$ python3 -q
>>> import numpy as np
>>> np.set_printoptions(precision=1, suppress=True, linewidth=140, sign=" ")
>>> def rd(a):
...     return np.round(a, 1) + 0
... 
>>> M = np.load("data.npy")
>>> print(M)
[[  5   5   9   7]
 [ 19  27  39  25]
 [  5   5   9   7]
 [ 19  32  42  24]
 [ 27  36  54  36]]
>>> Y = M / np.sqrt((M ** 2).mean(axis=1, keepdims=True))
>>> print(np.linalg.matrix_rank(Y) == np.linalg.matrix_rank(M))
True
>>> print(rd(np.linalg.norm(Y, axis=1)))
[ 2.  2.  2.  2.  2.]
>>> print(np.linalg.matrix_rank(M - M.mean(axis=1, keepdims=True)))
2
>>> print(rd(Y[3]))
[ 0.6  1.   1.4  0.8]
>>> left, sv, VT = np.linalg.svd(M)
>>> vecs = VT[:(sv > 1e-8).sum()]
>>> rng = np.random.default_rng(155)
>>> x0 = M[0] + 4 * M[2] + rng.integers(2) * np.eye(4)[0]
>>> print(x0)
[ 25.  25.  45.  35.]
>>> print(rd(np.linalg.norm(x0 - vecs.T @ vecs @ x0)))
0.0
>>> print(np.allclose(vecs.T @ vecs @ x0, x0))
True
>>> W0 = np.loadtxt("sample19.csv", delimiter=",")
>>> print(W0)
[[-2.  1.  1.  1.  1.  1.  1.  1.  1.]
 [ 1. -2.  1.  1.  1.  1.  1.  1.  1.]
 [ 1.  1. -2.  1.  1.  1.  1.  1.  1.]
 [ 1.  1.  1. -2.  1.  1.  1.  1.  1.]
 [ 1.  1.  1.  1. -2.  1.  1.  1.  1.]
 [ 1.  1.  1.  1.  1. -2.  1.  1.  1.]
 [ 1.  1.  1.  1.  1.  1. -2.  1.  1.]
 [ 1.  1.  1.  1.  1.  1.  1. -2.  1.]
 [ 1.  1.  1.  1.  1.  1.  1.  1. -2.]]
>>> x0 = np.array([2, 0, -3, -1, 3, 1, 0, -3, 0])
>>> print(W0 @ x0)
[ -7.  -1.   8.   2. -10.  -4.  -1.   8.  -1.]
>>> print(W0 * x0)
[[-4.  0. -3. -1.  3.  1.  0. -3.  0.]
 [ 2. -0. -3. -1.  3.  1.  0. -3.  0.]
 [ 2.  0.  6. -1.  3.  1.  0. -3.  0.]
 [ 2.  0. -3.  2.  3.  1.  0. -3.  0.]
 [ 2.  0. -3. -1. -6.  1.  0. -3.  0.]
 [ 2.  0. -3. -1.  3. -2.  0. -3.  0.]
 [ 2.  0. -3. -1.  3.  1. -0. -3.  0.]
 [ 2.  0. -3. -1.  3.  1.  0.  6.  0.]
 [ 2.  0. -3. -1.  3.  1.  0. -3. -0.]]
>>> print((W0 * x0).sum(axis=1))
[ -7.  -1.   8.   2. -10.  -4.  -1.   8.  -1.]
>>> print(W0 @ np.eye(9)[1])
[ 1. -2.  1.  1.  1.  1.  1.  1.  1.]
>>> print(W0 @ (2 * x0))
[-14.  -2.  16.   4. -20.  -8.  -2.  16.  -2.]
>>> print(np.linalg.norm(W0 @ x0) <= np.linalg.norm(W0, 2) * np.linalg.norm(x0) + 1e-9)
True
>>> blk = np.stack([W0, 5 * W0, W0[::-1]])
>>> print(np.linalg.matrix_rank(blk.reshape(3, -1)))
2
>>> print(np.einsum("bij,cij->bc", blk, blk))
[[  108.   540.    36.]
 [  540.  2700.   180.]
 [   36.   180.   108.]]
>>> rank = np.linalg.matrix_rank(M)
>>> print(rank)
2
>>> null = np.linalg.svd(M)[2][rank:].T
>>> print(np.linalg.matrix_rank(M.T @ M), np.linalg.matrix_rank(M @ M.T))
2 2
>>> print([int(np.linalg.matrix_rank(M[:i])) for i in range(1, len(M) + 1)])
[1, 2, 2, 2, 2]
>>> print([int(np.linalg.matrix_rank(M[:, :j + 1])) for j in range(4)])
[1, 2, 2, 2]
>>> print(np.allclose(W0 @ W0.T, W0.T @ W0))
True
>>> print(W0 @ W0)
[[ 12.   3.   3.   3.   3.   3.   3.   3.   3.]
 [  3.  12.   3.   3.   3.   3.   3.   3.   3.]
 [  3.   3.  12.   3.   3.   3.   3.   3.   3.]
 [  3.   3.   3.  12.   3.   3.   3.   3.   3.]
 [  3.   3.   3.   3.  12.   3.   3.   3.   3.]
 [  3.   3.   3.   3.   3.  12.   3.   3.   3.]
 [  3.   3.   3.   3.   3.   3.  12.   3.   3.]
 [  3.   3.   3.   3.   3.   3.   3.  12.   3.]
 [  3.   3.   3.   3.   3.   3.   3.   3.  12.]]
>>> Y = np.linalg.inv(W0)
>>> print(rd(np.linalg.det(W0) * Y))
[[-10935.   2187.   2187.   2187.   2187.   2187.   2187.   2187.   2187.]
 [  2187. -10935.   2187.   2187.   2187.   2187.   2187.   2187.   2187.]
 [  2187.   2187. -10935.   2187.   2187.   2187.   2187.   2187.   2187.]
 [  2187.   2187.   2187. -10935.   2187.   2187.   2187.   2187.   2187.]
 [  2187.   2187.   2187.   2187. -10935.   2187.   2187.   2187.   2187.]
 [  2187.   2187.   2187.   2187.   2187. -10935.   2187.   2187.   2187.]
 [  2187.   2187.   2187.   2187.   2187.   2187. -10935.   2187.   2187.]
 [  2187.   2187.   2187.   2187.   2187.   2187.   2187. -10935.   2187.]
 [  2187.   2187.   2187.   2187.   2187.   2187.   2187.   2187. -10935.]]
>>> print(rd(np.linalg.cond(W0)))
2.0
>>> print(rd(np.linalg.inv(Y)))
[[-2.  1.  1.  1.  1.  1.  1.  1.  1.]
 [ 1. -2.  1.  1.  1.  1.  1.  1.  1.]
 [ 1.  1. -2.  1.  1.  1.  1.  1.  1.]
 [ 1.  1.  1. -2.  1.  1.  1.  1.  1.]
 [ 1.  1.  1.  1. -2.  1.  1.  1.  1.]
 [ 1.  1.  1.  1.  1. -2.  1.  1.  1.]
 [ 1.  1.  1.  1.  1.  1. -2.  1.  1.]
 [ 1.  1.  1.  1.  1.  1.  1. -2.  1.]
 [ 1.  1.  1.  1.  1.  1.  1.  1. -2.]]
>>> Q, _ = np.linalg.qr(np.array([[0.4, 0.5, 0.2, -0.1],
...     [0.2, -1.4, 2.1, 0.9],
...     [-0.9, 0.1, 0.1, 1.0],
...     [0.1, 0.2, 0.5, 0.3]]))
>>> J = Q[:, :3]
>>> print(rd(J))
[[-0.4  0.4 -0.6]
 [-0.2 -0.9 -0.3]
 [ 0.9  0.  -0.4]
 [-0.1  0.1 -0.6]]
>>> Y = np.c_[J[:, :1] @ np.array([[1]]), np.array([3, 3, 3, 3])]
>>> print(rd(Y))
[[-0.4  3. ]
 [-0.2  3. ]
 [ 0.9  3. ]
 [-0.1  3. ]]
>>> print(rd(np.linalg.norm(np.linalg.qr(J)[0].T @ Y, axis=0) ** 2 / ((Y ** 2).sum(axis=0) + 1e-12)))
[ 1.  1.]
>>> print(rd(np.linalg.norm(Y - J @ np.linalg.lstsq(J, Y)[0], axis=0)))
[ 0.   0.4]
>>> print(np.linalg.matrix_rank(np.c_[J, Y]))
4
>>> print(rd(np.linalg.lstsq(J, Y[:, 0])[0]))
[ 1.  0.  0.]
>>> x0 = np.array([-3, -3, -1])
>>> y = J @ x0
>>> print(rd(np.linalg.solve(J.T @ J, J.T @ y)))
[-3. -3. -1.]
>>> print(rd(np.linalg.pinv(J) @ J))
[[ 1.  0.  0.]
 [ 0.  1.  0.]
 [ 0.  0.  1.]]
>>> print(rd(np.linalg.lstsq(J, y)[0]))
[-3. -3. -1.]
>>> try:
...     np.linalg.solve(J, y)
... except np.linalg.LinAlgError as e:
...     print(repr(e))
... 
LinAlgError('Last 2 dimensions of the array must be square')
>>> y = y + 0.3 * rng.normal(size=4)
>>> print(rd(y))
[ 0.2  3.5 -2.2  1. ]
>>> b, *_ = np.linalg.lstsq(J, y)
>>> print(rd(J.T @ (y - J @ b)))
[ 0.  0.  0.]
>>> print(rd(np.linalg.norm(y - J @ b)))
0.7
